$ ipython --no-banner

In [1]: import numpy as np

In [2]: np.set_printoptions(suppress=True, linewidth=140)

In [3]: def rnd(a):
   ...:     return np.round(a, 2) + 0
   ...: 

In [4]: data = np.array([[-1.84, -11.56, 14.48],
   ...:     [-7.53, 9.47, 36.3],
   ...:     [1.8, -12.4, 11.73],
   ...:     [-0.51, -12.48, 12.08],
   ...:     [-1.51, -10.47, 12.19],
   ...:     [0.08, -13.27, 13.08],
   ...:     [-0.06, -13.69, 12.94],
   ...:     [-7.94, 6.25, 34.32],
   ...:     [-6.87, 7.81, 35.9],
   ...:     [-7.21, 6.79, 34.31],
   ...:     [-7.48, 7.77, 36.83],
   ...:     [-7.35, 7.13, 37.05],
   ...:     [-0.32, -11.76, 11.88],
   ...:     [-0.72, -12.63, 11.95]])

In [5]: C2 = np.cov(data, rowvar=False)

In [6]: np.argwhere(np.triu(np.abs(np.corrcoef(data.T)) > 0.8, 1))
Out[6]: 
array([[0, 1],
       [0, 2],
       [1, 2]])

In [7]: rnd(C2)
Out[7]: 
array([[ 13.68, -36.93, -43.22],
       [-36.93, 104.63, 121.76],
       [-43.22, 121.76, 143.51]])

In [8]: C2.shape
Out[8]: (3, 3)

In [9]: rnd(np.corrcoef(data[:, 1], data[:, 2])[0, 1])
Out[9]: np.float64(0.99)

In [10]: M = np.array([[2, 0, 0, 0, -2],
    ...:     [0, -3, -3, 1, 0],
    ...:     [0, -3, -1, -2, 0],
    ...:     [0, 1, 1, -1, 0],
    ...:     [-3, 0, 0, 0, 3]])

In [11]: rnd(np.sort(np.linalg.eigvals(M).real))
Out[11]: array([-5.04, -0.87,  0.  ,  0.91,  5.  ])

In [12]: rnd(np.linalg.det(M))
Out[12]: np.float64(0.0)

In [13]: print(M @ M)
[[ 10   0   0   0 -10]
 [  0  19  13   2   0]
 [  0  10   8   1   0]
 [  0  -7  -5   0   0]
 [-15   0   0   0  15]]

In [14]: J = np.load("x.npy")

In [15]: rnd(J)
Out[15]: 
array([[ 0.85,  0.34, -0.34,  0.09, -0.22],
       [ 0.34,  0.26,  0.74, -0.2 ,  0.47],
       [-0.34,  0.74,  0.26,  0.2 , -0.47],
       [ 0.09, -0.2 ,  0.2 ,  0.94,  0.13],
       [-0.22,  0.47, -0.47,  0.13,  0.7 ]])

In [16]: # symmetric

In [17]: f = np.array([-3, 1, 1, -2, 3])

In [18]: A2 = J + np.outer(f, np.eye(5)[0])

In [19]: print(rnd(np.linalg.det(A2) / np.linalg.det(J)), rnd(1 + np.linalg.solve(J, f)[0]))
-2.37 -2.37

In [20]: print(np.linalg.matrix_rank(A2 - J))
1

In [21]: rnd(A2)
Out[21]: 
array([[-2.15,  0.34, -0.34,  0.09, -0.22],
       [ 1.34,  0.26,  0.74, -0.2 ,  0.47],
       [ 0.66,  0.74,  0.26,  0.2 , -0.47],
       [-1.91, -0.2 ,  0.2 ,  0.94,  0.13],
       [ 2.78,  0.47, -0.47,  0.13,  0.7 ]])

In [22]: left, sigma, VT = np.linalg.svd(A2, full_matrices=False)

In [23]: left.shape, sigma.shape, VT.shape
Out[23]: ((5, 5), (5,), (5, 5))

In [24]: rnd(np.cumsum(sigma ** 2) / np.sum(sigma ** 2))
Out[24]: array([0.85, 0.9 , 0.94, 0.99, 1.  ])

In [25]: rnd(sigma / sigma[0])
Out[25]: array([1.  , 0.23, 0.23, 0.23, 0.12])

In [26]: rnd(sigma)
Out[26]: array([4.35, 1.  , 1.  , 1.  , 0.54])

In [27]: rnd(left.T @ A2 @ VT.T)
Out[27]: 
array([[4.35, 0.  , 0.  , 0.  , 0.  ],
       [0.  , 1.  , 0.  , 0.  , 0.  ],
       [0.  , 0.  , 1.  , 0.  , 0.  ],
       [0.  , 0.  , 0.  , 1.  , 0.  ],
       [0.  , 0.  , 0.  , 0.  , 0.54]])

In [28]: rnd(VT @ VT.T)
Out[28]: 
array([[1., 0., 0., 0., 0.],
       [0., 1., 0., 0., 0.],
       [0., 0., 1., 0., 0.],
       [0., 0., 0., 1., 0.],
       [0., 0., 0., 0., 1.]])

In [29]: print(np.allclose(left * sigma @ VT, A2))
True

In [30]: rnd(np.linalg.eigvalsh(J).min())
Out[30]: np.float64(-1.0)

In [31]: [round(float(np.linalg.det(J[:i, :i])), 2) + 0 for i in range(1, 6)]
Out[31]: [0.85, 0.1, -0.64, -0.7, -1.0]

In [32]: q = J.astype(float).copy()

In [33]: for j in range(5):
    ...:     q[:, j] -= q[:, :j] @ (q[:, :j].T @ q[:, j])
    ...:     q[:, j] /= np.linalg.norm(q[:, j])
    ...: 

In [34]: rnd(q)
Out[34]: 
array([[ 0.85,  0.34, -0.34,  0.09, -0.22],
       [ 0.34,  0.26,  0.74, -0.2 ,  0.47],
       [-0.34,  0.74,  0.26,  0.2 , -0.47],
       [ 0.09, -0.2 ,  0.2 ,  0.94,  0.13],
       [-0.22,  0.47, -0.47,  0.13,  0.7 ]])

In [35]: vals, evecs = np.linalg.eigh(J)

In [36]: print(rnd(np.linalg.eigvalsh(J @ J)))
[1. 1. 1. 1. 1.]

In [37]: rnd(vals)
Out[37]: array([-1.,  1.,  1.,  1.,  1.])

In [38]: rnd(evecs.T @ J @ evecs)
Out[38]: 
array([[-1.,  0.,  0.,  0.,  0.],
       [ 0.,  1.,  0.,  0.,  0.],
       [ 0.,  0.,  1.,  0.,  0.],
       [ 0.,  0.,  0.,  1.,  0.],
       [ 0.,  0.,  0.,  0.,  1.]])

In [39]: rnd(vals.sum()), np.trace(J)
Out[39]: (np.float64(3.0), np.float64(3.0))

In [40]: rnd(np.linalg.eigvalsh(J + -1 * np.eye(5)))
Out[40]: array([-2.,  0.,  0.,  0.,  0.])

In [41]: rnd(evecs.T @ evecs)
Out[41]: 
array([[1., 0., 0., 0., 0.],
       [0., 1., 0., 0., 0.],
       [0., 0., 1., 0., 0.],
       [0., 0., 0., 1., 0.],
       [0., 0., 0., 0., 1.]])

In [42]: rng = np.random.default_rng(77959)

In [43]: labels = rng.integers(0, 2, 3)

In [44]: E = np.array([[3, -2, 1], [2, 0, 0], [-3, -1, 1]]) * (labels[:, None] == labels)

In [45]: E
Out[45]: 
array([[ 3, -2,  0],
       [ 2,  0,  0],
       [ 0,  0,  1]])

In [46]: np.linalg.matrix_power(E, 3)
Out[46]: 
array([[  3, -10,   0],
       [ 10, -12,   0],
       [  0,   0,   1]])

In [47]: E @ E
Out[47]: 
array([[ 5, -6,  0],
       [ 6, -4,  0],
       [ 0,  0,  1]])

In [48]: print((E + E.T) / 2)
[[3. 0. 0.]
 [0. 0. 0.]
 [0. 0. 1.]]

In [49]: print(np.allclose(E @ E.T, E.T @ E))
False

In [50]: (E - E.T) / 2
Out[50]: 
array([[ 0., -2.,  0.],
       [ 2.,  0.,  0.],
       [ 0.,  0.,  0.]])

In [51]: A2 = E + rng.integers(-2, 3, (3, 1)) @ rng.integers(-2, 3, (1, 3))

In [52]: A2
Out[52]: 
array([[ 2, -3, -2],
       [ 3,  1,  2],
       [ 2,  2,  5]])

In [53]: print(np.linalg.matrix_rank(A2 - E, tol=1e-8))
1

In [54]: np.abs(A2 - E).sum(axis=1)
Out[54]: array([4, 4, 8])

In [55]: rnd(np.linalg.svd(A2 - E, compute_uv=False))
Out[55]: array([6., 0., 0.])

In [56]: A2 - E
Out[56]: 
array([[-1, -1, -2],
       [ 1,  1,  2],
       [ 2,  2,  4]])

In [57]: K = np.load("layer17.npy")

In [58]: K
Out[58]: 
array([[7, 6, 0, 0],
       [9, 4, 0, 0],
       [0, 0, 7, 6],
       [0, 0, 9, 4]])

In [59]: x0 = np.array([-2, 1, 3, -2])

In [60]: h1 = np.maximum(K @ x0, 0)

In [61]: K * (h1 > 1e-9)[:, None]
Out[61]: 
array([[0, 0, 0, 0],
       [0, 0, 0, 0],
       [0, 0, 7, 6],
       [0, 0, 9, 4]])

In [62]: rnd(np.tanh(K @ x0))
Out[62]: array([-1., -1.,  1.,  1.])

In [63]: E @ E
Out[63]: 
array([[ 5, -6,  0],
       [ 6, -4,  0],
       [ 0,  0,  1]])

In [64]: np.flatnonzero(np.linalg.matrix_power((E != 0) + (E.T != 0) + np.eye(3), 3)[2])
Out[64]: array([2])

In [65]: rnd(np.sort(np.linalg.eigvals(E).real))
Out[65]: array([1. , 1.5, 1.5])

In [66]: (E != 0).astype(int)
Out[66]: 
array([[1, 1, 0],
       [1, 0, 0],
       [0, 0, 1]])
